$ python -q
>>> import numpy as np
>>> import numpy.linalg as la
>>> np.set_printoptions(precision=3, suppress=True, linewidth=120)
>>> def rnd(a):
...     return np.round(a, 3) + 0
... 
>>> arr = np.load("w.npy")
>>> arr
array([[ 1,  0,  0,  0,  0,  0,  0,  0,  0,  0,  0],
       [ 1,  1,  0,  0,  0,  0,  0,  0,  0,  0,  0],
       [ 0, -2,  1,  0,  0,  0,  0,  0,  0,  0,  0],
       [ 2, -1, -1,  1,  0,  0,  0,  0,  0,  0,  0],
       [ 0,  2,  2, -1,  1,  0,  0,  0,  0,  0,  0],
       [-1,  1,  2,  0,  0,  1,  0,  0,  0,  0,  0],
       [-2, -2,  2,  0, -1, -2,  1,  0,  0,  0,  0],
       [-1, -1, -1, -1,  1,  0,  0,  1,  0,  0,  0],
       [-1, -2,  2, -2,  1,  1,  1,  1,  1,  0,  0],
       [ 1, -1,  2,  2, -1,  0,  1, -1,  1,  1,  0],
       [-1,  1,  1,  2,  2, -2, -2,  2,  2, -1,  1]])
>>> x0 = np.array([2, 0, 0, 1, 0, 2, 1, 0, 0, 2, 1])
>>> np.einsum("ij,j->i", arr, x0)
array([ 2,  2,  0,  5, -1,  0, -7, -3, -1,  7, -7])
>>> arr @ (2 * x0)
array([  4,   4,   0,  10,  -2,   0, -14,  -6,  -2,  14, -14])
>>> (arr * x0).sum(axis=1)
array([ 2,  2,  0,  5, -1,  0, -7, -3, -1,  7, -7])
>>> arr @ np.eye(11)[4]
array([ 0.,  0.,  0.,  0.,  1.,  0., -1.,  1.,  1., -1.,  2.])
>>> arr @ np.ones(11)
array([ 1.,  2., -1.,  1.,  4.,  3., -4., -2.,  2.,  5.,  5.])
>>> la.norm(arr @ x0) <= la.norm(arr, 2) * la.norm(x0) + 1e-9
np.True_
>>> (arr - arr.T) / 2
array([[ 0. , -0.5,  0. , -1. ,  0. ,  0.5,  1. ,  0.5,  0.5, -0.5,  0.5],
       [ 0.5,  0. ,  1. ,  0.5, -1. , -0.5,  1. ,  0.5,  1. ,  0.5, -0.5],
       [ 0. , -1. ,  0. ,  0.5, -1. , -1. , -1. ,  0.5, -1. , -1. , -0.5],
       [ 1. , -0.5, -0.5,  0. ,  0.5,  0. ,  0. ,  0.5,  1. , -1. , -1. ],
       [ 0. ,  1. ,  1. , -0.5,  0. ,  0. ,  0.5, -0.5, -0.5,  0.5, -1. ],
       [-0.5,  0.5,  1. ,  0. ,  0. ,  0. ,  1. ,  0. , -0.5,  0. ,  1. ],
       [-1. , -1. ,  1. ,  0. , -0.5, -1. ,  0. ,  0. , -0.5, -0.5,  1. ],
       [-0.5, -0.5, -0.5, -0.5,  0.5,  0. ,  0. ,  0. , -0.5,  0.5, -1. ],
       [-0.5, -1. ,  1. , -1. ,  0.5,  0.5,  0.5,  0.5,  0. , -0.5, -1. ],
       [ 0.5, -0.5,  1. ,  1. , -0.5,  0. ,  0.5, -0.5,  0.5,  0. ,  0.5],
       [-0.5,  0.5,  0.5,  1. ,  1. , -1. , -1. ,  1. ,  1. , -0.5,  0. ]])
>>> np.trace(arr)
np.int64(11)
>>> rnd(np.sort(np.abs(la.eigvals(arr))))
array([1., 1., 1., 1., 1., 1., 1., 1., 1., 1., 1.])
>>> rnd(la.det(arr))
np.float64(1.0)
>>> la.matrix_power(arr, 3)
array([[  1,   0,   0,   0,   0,   0,   0,   0,   0,   0,   0],
       [  3,   1,   0,   0,   0,   0,   0,   0,   0,   0,   0],
       [ -6,  -6,   1,   0,   0,   0,   0,   0,   0,   0,   0],
       [  5,   3,  -3,   1,   0,   0,   0,   0,   0,   0,   0],
       [ -3,  -5,   9,  -3,   1,   0,   0,   0,   0,   0,   0],
       [ -4,  -9,   6,   0,   0,   1,   0,   0,   0,   0,   0],
       [-12, -19, -13,   3,  -3,  -6,   1,   0,   0,   0,   0],
       [ -9,   7,   7,  -6,   3,   0,   0,   1,   0,   0,   0],
       [-37, -26,  25, -12,   3,  -3,   3,   3,   1,   0,   0],
       [ -7, -44,   6,   6,  -6,  -5,   6,   0,   3,   1,   0],
       [-18,  33,  18, -32,  28,   9,  -4,  14,   3,  -3,   1]])
>>> arr @ arr
array([[  1,   0,   0,   0,   0,   0,   0,   0,   0,   0,   0],
       [  2,   1,   0,   0,   0,   0,   0,   0,   0,   0,   0],
       [ -2,  -4,   1,   0,   0,   0,   0,   0,   0,   0,   0],
       [  3,   0,  -2,   1,   0,   0,   0,   0,   0,   0,   0],
       [  0,   1,   5,  -2,   1,   0,   0,   0,   0,   0,   0],
       [ -1,  -2,   4,   0,   0,   1,   0,   0,   0,   0,   0],
       [ -4, -12,  -2,   1,  -2,  -4,   1,   0,   0,   0,   0],
       [ -5,   3,   1,  -3,   2,   0,   0,   1,   0,   0,   0],
       [-12,  -6,  11,  -6,   2,   0,   2,   2,   1,   0,   0],
       [  3, -13,   5,   4,  -3,  -1,   3,  -1,   2,   1,   0],
       [  4,  -1,  -4,  -6,  11,   2,  -3,   7,   3,  -2,   1]])
>>> np.prod(np.diag(arr)), rnd(la.det(arr))
(np.int64(1), np.float64(1.0))
>>> U, s, vt = la.svd(arr)
>>> np.argmax(s[:-1] / (s[1:] + 1e-6)) + 1
np.int64(10)
>>> Y = U[:, :10] @ np.diag(s[:10]) @ vt[:10]
>>> rnd(la.norm(arr - Y) / la.norm(arr))
np.float64(0.001)
>>> rnd(la.norm(arr - Y, 2)), rnd(s[10])
(np.float64(0.006), np.float64(0.006))
>>> rnd(Y)
array([[ 1.   ,  0.   ,  0.   ,  0.   ,  0.   ,  0.   , -0.001,  0.   ,  0.001,  0.   , -0.004],
       [ 1.   ,  1.   ,  0.   ,  0.   ,  0.   ,  0.   ,  0.   ,  0.   , -0.001,  0.   ,  0.003],
       [ 0.   , -2.   ,  1.   ,  0.   ,  0.   ,  0.   ,  0.   ,  0.   ,  0.   ,  0.   ,  0.001],
       [ 2.   , -1.   , -1.   ,  1.   ,  0.   ,  0.   ,  0.   ,  0.   ,  0.   ,  0.   ,  0.   ],
       [ 0.   ,  2.   ,  2.   , -1.   ,  1.   ,  0.   ,  0.   ,  0.   ,  0.   ,  0.   ,  0.   ],
       [-1.   ,  1.   ,  2.   ,  0.   ,  0.   ,  1.   ,  0.   ,  0.   ,  0.   ,  0.   ,  0.   ],
       [-2.   , -2.   ,  2.   ,  0.   , -1.   , -2.   ,  1.   ,  0.   ,  0.   ,  0.   ,  0.   ],
       [-1.   , -1.   , -1.   , -1.   ,  1.   ,  0.   ,  0.   ,  1.   ,  0.   ,  0.   ,  0.   ],
       [-1.   , -2.   ,  2.   , -2.   ,  1.   ,  1.   ,  1.   ,  1.   ,  1.   ,  0.   ,  0.   ],
       [ 1.   , -1.   ,  2.   ,  2.   , -1.   ,  0.   ,  1.   , -1.   ,  1.   ,  1.   ,  0.   ],
       [-1.   ,  1.   ,  1.   ,  2.   ,  2.   , -2.   , -2.   ,  2.   ,  2.   , -1.   ,  1.   ]])
>>> la.matrix_rank(Y)
np.int64(10)
>>> m1 = np.loadtxt("m.csv", delimiter=",")
>>> m1
array([[ 3.,  0.,  0.,  7.,  0.,  0.,  0.,  0.,  0.],
       [ 6.,  4.,  3.,  0.,  0.,  0.,  0.,  0.,  2.],
       [ 0.,  0.,  1.,  2.,  1.,  0.,  0.,  0.,  0.],
       [ 3.,  0.,  0.,  7.,  0.,  0.,  0.,  0.,  0.],
       [ 0.,  2.,  1.,  0.,  2.,  4.,  2.,  3.,  0.],
       [ 5., 11.,  6.,  0.,  0.,  1.,  3.,  2.,  3.],
       [ 5.,  2.,  3.,  3.,  0.,  0.,  0.,  0.,  0.],
       [ 0.,  3.,  1.,  0.,  6.,  9.,  6.,  6.,  0.],
       [ 0.,  0.,  0.,  6.,  3.,  1.,  0.,  0.,  0.],
       [ 0.,  0.,  0.,  4.,  7.,  9.,  1.,  8.,  0.],
       [ 7.,  0.,  0.,  6.,  0.,  0.,  0.,  0.,  1.],
       [ 4.,  6.,  5.,  0.,  0.,  0.,  0.,  0.,  0.],
       [ 5.,  2.,  0.,  0.,  0.,  4.,  1.,  7.,  4.],
       [ 6.,  7.,  4.,  0.,  0.,  0.,  0.,  1.,  3.],
       [ 0.,  0.,  0.,  7.,  6.,  6.,  0.,  5.,  0.],
       [ 0.,  0.,  0.,  6.,  3.,  0.,  0.,  0.,  0.],
       [ 4., 12.,  7.,  0.,  0.,  0.,  3.,  0.,  2.],
       [ 4.,  9.,  6.,  0.,  0.,  0.,  0.,  0.,  1.],
       [ 3.,  4.,  2.,  0.,  0.,  2.,  1.,  3.,  2.],
       [ 0.,  0.,  0.,  4.,  7.,  6.,  1.,  2.,  0.],
       [ 0.,  0.,  0.,  6.,  3.,  0.,  0.,  0.,  0.],
       [ 0.,  0.,  0.,  1.,  8., 10.,  4.,  7.,  0.],
       [ 0.,  0.,  0.,  0.,  5.,  9.,  3.,  9.,  1.],
       [ 0.,  0.,  0.,  2.,  1.,  1.,  0.,  0.,  0.],
       [ 0.,  0.,  0.,  0.,  5., 10.,  3., 11.,  2.]])
>>> labels = m1[:, 4] > np.median(m1[:, 4])
>>> u = m1[labels].mean(axis=0) - m1[~labels].mean(axis=0)
>>> (((m1 - m1.mean(axis=0)) @ u > 0) == labels).mean()
np.float64(1.0)
>>> labels.astype(int)
array([0, 0, 0, 0, 1, 0, 0, 1, 1, 1, 0, 0, 0, 0, 1, 1, 0, 0, 0, 1, 1, 1, 1, 0, 1])
>>> np.argsort(-np.abs(u).round(6), kind="stable")
array([5, 4, 0, 7, 1, 2, 6, 3, 8])
